% python3 -q
>>> import numpy as np
>>> from numpy import linalg as LA
>>> np.set_printoptions(precision=2, suppress=True, linewidth=160, legacy="1.25")
>>> r0 = np.array([1, 0, 1, 1, 0, 3, 1, 1, 3, 1, 1])
>>> m1 = r0[np.abs(np.subtract.outer(np.arange(11), np.arange(11)))]
>>> m1
array([[1, 0, 1, 1, 0, 3, 1, 1, 3, 1, 1],
       [0, 1, 0, 1, 1, 0, 3, 1, 1, 3, 1],
       [1, 0, 1, 0, 1, 1, 0, 3, 1, 1, 3],
       [1, 1, 0, 1, 0, 1, 1, 0, 3, 1, 1],
       [0, 1, 1, 0, 1, 0, 1, 1, 0, 3, 1],
       [3, 0, 1, 1, 0, 1, 0, 1, 1, 0, 3],
       [1, 3, 0, 1, 1, 0, 1, 0, 1, 1, 0],
       [1, 1, 3, 0, 1, 1, 0, 1, 0, 1, 1],
       [3, 1, 1, 3, 0, 1, 1, 0, 1, 0, 1],
       [1, 3, 1, 1, 3, 0, 1, 1, 0, 1, 0],
       [1, 1, 3, 1, 1, 3, 0, 1, 1, 0, 1]])
>>> # symmetric
>>> evals, evecs = LA.eigh(m1)
>>> x0 = np.array([2, 4, 9, 3, 1, 9, 4, 0, 4, 4, 0])
>>> np.abs(m1).sum(axis=1).max(), round(np.abs(evals).max(), 2)
(13, 11.37)
>>> round(x0 @ m1 @ x0 / (x0 @ x0), 2), np.round(evals[0], 2), round(float(evals[-1]), 2)
(5.82, -4.49, 11.37)
>>> r0 = np.array([0, -1])
>>> np.correlate(m1[5], m1[2], "full")
array([ 9,  3,  6, 13,  2, 10,  7,  5, 12,  3, 18,  8,  5, 13,  1,  5,  4,  1,  4,  0,  3])
>>> np.cross(m1[5, :3], m1[2, :3])
array([ 0, -2,  0])
>>> r0 = np.array([5, 5, 6, 1, 2, 4, 9, 7, 9, 8, 8])
>>> A2 = m1 + np.outer(r0, np.eye(11)[1])
>>> A2
array([[ 1.,  5.,  1.,  1.,  0.,  3.,  1.,  1.,  3.,  1.,  1.],
       [ 0.,  6.,  0.,  1.,  1.,  0.,  3.,  1.,  1.,  3.,  1.],
       [ 1.,  6.,  1.,  0.,  1.,  1.,  0.,  3.,  1.,  1.,  3.],
       [ 1.,  2.,  0.,  1.,  0.,  1.,  1.,  0.,  3.,  1.,  1.],
       [ 0.,  3.,  1.,  0.,  1.,  0.,  1.,  1.,  0.,  3.,  1.],
       [ 3.,  4.,  1.,  1.,  0.,  1.,  0.,  1.,  1.,  0.,  3.],
       [ 1., 12.,  0.,  1.,  1.,  0.,  1.,  0.,  1.,  1.,  0.],
       [ 1.,  8.,  3.,  0.,  1.,  1.,  0.,  1.,  0.,  1.,  1.],
       [ 3., 10.,  1.,  3.,  0.,  1.,  1.,  0.,  1.,  0.,  1.],
       [ 1., 11.,  1.,  1.,  3.,  0.,  1.,  1.,  0.,  1.,  0.],
       [ 1.,  9.,  3.,  1.,  1.,  3.,  0.,  1.,  1.,  0.,  1.]])
>>> np.round(LA.det(A2) / LA.det(m1), 2), round(float(1 + LA.solve(m1, r0)[1]), 2)
(5.07, 5.07)
